>>> import numpy as np
>>> import numpy.linalg as la
>>> np.set_printoptions(suppress=True, linewidth=140)
>>> def tidy(a):
...     return np.round(a, 2) + 0
... 
>>> F = np.load("m.npy")
>>> tidy(F)
array([[ 0.8 , -0.07,  0.33,  0.2 ,  0.07,  0.2 , -0.2 ,  0.2 , -0.2 , -0.2 ,  0.07, -0.07],
       [-0.07,  0.98,  0.11,  0.07,  0.02,  0.07, -0.07,  0.07, -0.07, -0.07,  0.02, -0.02],
       [ 0.33,  0.11,  0.46, -0.33, -0.11, -0.33,  0.33, -0.33,  0.33,  0.33, -0.11,  0.11],
       [ 0.2 ,  0.07, -0.33,  0.8 , -0.07, -0.2 ,  0.2 , -0.2 ,  0.2 ,  0.2 , -0.07,  0.07],
       [ 0.07,  0.02, -0.11, -0.07,  0.98, -0.07,  0.07, -0.07,  0.07,  0.07, -0.02,  0.02],
       [ 0.2 ,  0.07, -0.33, -0.2 , -0.07,  0.8 ,  0.2 , -0.2 ,  0.2 ,  0.2 , -0.07,  0.07],
       [-0.2 , -0.07,  0.33,  0.2 ,  0.07,  0.2 ,  0.8 ,  0.2 , -0.2 , -0.2 ,  0.07, -0.07],
       [ 0.2 ,  0.07, -0.33, -0.2 , -0.07, -0.2 ,  0.2 ,  0.8 ,  0.2 ,  0.2 , -0.07,  0.07],
       [-0.2 , -0.07,  0.33,  0.2 ,  0.07,  0.2 , -0.2 ,  0.2 ,  0.8 , -0.2 ,  0.07, -0.07],
       [-0.2 , -0.07,  0.33,  0.2 ,  0.07,  0.2 , -0.2 ,  0.2 , -0.2 ,  0.8 ,  0.07, -0.07],
       [ 0.07,  0.02, -0.11, -0.07, -0.02, -0.07,  0.07, -0.07,  0.07,  0.07,  0.98,  0.02],
       [-0.07, -0.02,  0.11,  0.07,  0.02,  0.07, -0.07,  0.07, -0.07, -0.07,  0.02,  0.98]])
>>> u, v = F[8], F[4]
>>> tidy(u @ v)
np.float64(0.0)
>>> tidy(u @ u)
np.float64(1.0)
>>> pr = (u @ v) / (u @ u) * u
>>> tidy(np.outer(u, v))
array([[-0.01,  0.  ,  0.02,  0.01, -0.19,  0.01, -0.01,  0.01, -0.01, -0.01,  0.  ,  0.  ],
       [ 0.  ,  0.  ,  0.01,  0.  , -0.06,  0.  ,  0.  ,  0.  ,  0.  ,  0.  ,  0.  ,  0.  ],
       [ 0.02,  0.01, -0.04, -0.02,  0.32, -0.02,  0.02, -0.02,  0.02,  0.02, -0.01,  0.01],
       [ 0.01,  0.  , -0.02, -0.01,  0.19, -0.01,  0.01, -0.01,  0.01,  0.01,  0.  ,  0.  ],
       [ 0.  ,  0.  , -0.01,  0.  ,  0.06,  0.  ,  0.  ,  0.  ,  0.  ,  0.  ,  0.  ,  0.  ],
       [ 0.01,  0.  , -0.02, -0.01,  0.19, -0.01,  0.01, -0.01,  0.01,  0.01,  0.  ,  0.  ],
       [-0.01,  0.  ,  0.02,  0.01, -0.19,  0.01, -0.01,  0.01, -0.01, -0.01,  0.  ,  0.  ],
       [ 0.01,  0.  , -0.02, -0.01,  0.19, -0.01,  0.01, -0.01,  0.01,  0.01,  0.  ,  0.  ],
       [ 0.05,  0.02, -0.09, -0.05,  0.79, -0.05,  0.05, -0.05,  0.05,  0.05, -0.02,  0.02],
       [-0.01,  0.  ,  0.02,  0.01, -0.19,  0.01, -0.01,  0.01, -0.01, -0.01,  0.  ,  0.  ],
       [ 0.  ,  0.  , -0.01,  0.  ,  0.06,  0.  ,  0.  ,  0.  ,  0.  ,  0.  ,  0.  ,  0.  ],
       [ 0.  ,  0.  ,  0.01,  0.  , -0.06,  0.  ,  0.  ,  0.  ,  0.  ,  0.  ,  0.  ,  0.  ]])
>>> print(tidy(v - pr))
[ 0.07  0.02 -0.11 -0.07  0.98 -0.07  0.07 -0.07  0.07  0.07 -0.02  0.02]
>>> tidy(pr)
array([0., 0., 0., 0., 0., 0., 0., 0., 0., 0., 0., 0.])
>>> tidy(la.norm(u + v) ** 2 + la.norm(u - v) ** 2)
np.float64(4.0)
